$ python3 -q
>>> import numpy as np
>>> np.set_printoptions(suppress=True, linewidth=120)
>>> tidy = lambda a: np.round(a, 1) + 0
>>> J = np.load("a.npy")
>>> print(J)
[[ 2  4  6  2  0  2  0  5  0  0  0]
 [ 0  4  0  0  7  5  3  2  9  0  0]
 [ 2  4  6  2  0  2  0  5  0  0  0]
 [ 0  4  0  0  4  4  0  3  6  0  0]
 [10  4 12 12  0  0  0  7  0  0  4]
 [ 0  4  3  0  1  3  0  4  3  0  0]
 [ 6  4  9  7  0  1  0  6  0  0  2]
 [10  4 12 12  0  0  0  7  0  0  4]
 [10  4 12 12  0  0  0  7  0  0  4]
 [ 2  4  6  2  0  2  0  5  0  0  0]
 [10  4 12 12  0  0  0  7  0  0  4]
 [ 0  4  0  0  4  4  0  3  6  0  0]
 [ 6  4  9  7  0  1  0  6  0  0  2]
 [ 0  4  0  0  4  4  0  3  6  0  0]
 [ 2  4  6  2  0  2  0  5  0  0  0]
 [ 0  4  0  0  7  5  3  2  9  0  0]
 [ 0  4  0  0 10  6  6  1 12  2  0]
 [ 2  4  6  2  0  2  0  5  0  0  0]]
>>> print(np.allclose(J[:-1].T @ np.linalg.lstsq(J[:-1].T, J[-1])[0], J[-1]))
True
>>> print(np.linalg.lstsq(J[:-1].T, J[-1])[2])
6
>>> U, sig, VT = np.linalg.svd(J)
>>> evecs = VT[:(sig > 1e-8).sum()]
>>> rng = np.random.default_rng(2731)
>>> vec = J[14] + 5 * J[8] + rng.integers(2) * np.eye(11)[7]
>>> print(vec)
[52. 24. 66. 62.  0.  2.  0. 41.  0.  0. 20.]
>>> print(tidy(np.diag(evecs.T @ evecs)))
[0.4 0.3 0.7 0.5 0.7 0.2 0.7 0.4 0.8 1.  0.3]
>>> print(tidy(np.linalg.norm(vec - evecs.T @ evecs @ vec)))
0.8
>>> print(tidy(evecs.T @ evecs))
[[ 0.4  0.   0.1  0.4  0.2 -0.1 -0.1  0.  -0.1  0.   0. ]
 [ 0.   0.3  0.1 -0.1  0.1  0.2 -0.1  0.3  0.1  0.  -0.1]
 [ 0.1  0.1  0.7  0.1 -0.2  0.   0.3  0.2 -0.1  0.   0. ]
 [ 0.4 -0.1  0.1  0.5  0.1 -0.1 -0.1  0.   0.1  0.   0.2]
 [ 0.2  0.1 -0.2  0.1  0.7  0.2  0.2 -0.1  0.   0.  -0.3]
 [-0.1  0.2  0.  -0.1  0.2  0.2  0.   0.2  0.2  0.  -0.1]
 [-0.1 -0.1  0.3 -0.1  0.2  0.   0.7 -0.2  0.1  0.   0. ]
 [ 0.   0.3  0.2  0.  -0.1  0.2 -0.2  0.4  0.   0.   0. ]
 [-0.1  0.1 -0.1  0.1  0.   0.2  0.1  0.   0.8  0.   0.3]
 [ 0.   0.   0.   0.   0.   0.   0.   0.   0.   1.   0. ]
 [ 0.  -0.1  0.   0.2 -0.3 -0.1  0.   0.   0.3  0.   0.3]]
>>> print(np.allclose(evecs.T @ evecs @ vec, vec))
False
>>> print(np.linalg.matrix_rank(np.vstack([J, vec])))
7
>>> print([round(float(x), 1) for x in np.linalg.svd(J, compute_uv=False)[:3]])
[51.9, 30.9, 11.7]
>>> U, sig, VT = np.linalg.svd(J, full_matrices=False)
>>> print(tidy(U.T @ J @ VT.T))
[[51.9  0.   0.   0.   0.   0.   0.   0.   0.   0.   0. ]
 [ 0.  30.9  0.   0.   0.   0.   0.   0.   0.   0.   0. ]
 [ 0.   0.  11.7  0.   0.   0.   0.   0.   0.   0.   0. ]
 [ 0.   0.   0.   4.7  0.   0.   0.   0.   0.   0.   0. ]
 [ 0.   0.   0.   0.   1.1  0.   0.   0.   0.   0.   0. ]
 [ 0.   0.   0.   0.   0.   0.9  0.   0.   0.   0.   0. ]
 [ 0.   0.   0.   0.   0.   0.   0.   0.   0.   0.   0. ]
 [ 0.   0.   0.   0.   0.   0.   0.   0.   0.   0.   0. ]
 [ 0.   0.   0.   0.   0.   0.   0.   0.   0.   0.   0. ]
 [ 0.   0.   0.   0.   0.   0.   0.   0.   0.   0.   0. ]
 [ 0.   0.   0.   0.   0.   0.   0.   0.   0.   0.   0. ]]
>>> print(tidy(np.cumsum(sig ** 2) / np.sum(sig ** 2)))
[0.7 1.  1.  1.  1.  1.  1.  1.  1.  1.  1. ]
>>> print((sig > 1e-8).sum())
6
>>> print(tidy(sig / sig[0]))
[1.  0.6 0.2 0.1 0.  0.  0.  0.  0.  0.  0. ]
>>> print(tidy(VT @ VT.T))
[[1. 0. 0. 0. 0. 0. 0. 0. 0. 0. 0.]
 [0. 1. 0. 0. 0. 0. 0. 0. 0. 0. 0.]
 [0. 0. 1. 0. 0. 0. 0. 0. 0. 0. 0.]
 [0. 0. 0. 1. 0. 0. 0. 0. 0. 0. 0.]
 [0. 0. 0. 0. 1. 0. 0. 0. 0. 0. 0.]
 [0. 0. 0. 0. 0. 1. 0. 0. 0. 0. 0.]
 [0. 0. 0. 0. 0. 0. 1. 0. 0. 0. 0.]
 [0. 0. 0. 0. 0. 0. 0. 1. 0. 0. 0.]
 [0. 0. 0. 0. 0. 0. 0. 0. 1. 0. 0.]
 [0. 0. 0. 0. 0. 0. 0. 0. 0. 1. 0.]
 [0. 0. 0. 0. 0. 0. 0. 0. 0. 0. 1.]]
>>> print(tidy(sig))
[51.9 30.9 11.7  4.7  1.1  0.9  0.   0.   0.   0.   0. ]
>>> print(tidy(U.T @ U))
[[1. 0. 0. 0. 0. 0. 0. 0. 0. 0. 0.]
 [0. 1. 0. 0. 0. 0. 0. 0. 0. 0. 0.]
 [0. 0. 1. 0. 0. 0. 0. 0. 0. 0. 0.]
 [0. 0. 0. 1. 0. 0. 0. 0. 0. 0. 0.]
 [0. 0. 0. 0. 1. 0. 0. 0. 0. 0. 0.]
 [0. 0. 0. 0. 0. 1. 0. 0. 0. 0. 0.]
 [0. 0. 0. 0. 0. 0. 1. 0. 0. 0. 0.]
 [0. 0. 0. 0. 0. 0. 0. 1. 0. 0. 0.]
 [0. 0. 0. 0. 0. 0. 0. 0. 1. 0. 0.]
 [0. 0. 0. 0. 0. 0. 0. 0. 0. 1. 0.]
 [0. 0. 0. 0. 0. 0. 0. 0. 0. 0. 1.]]
>>> print(np.allclose(U * sig @ VT, J))
True
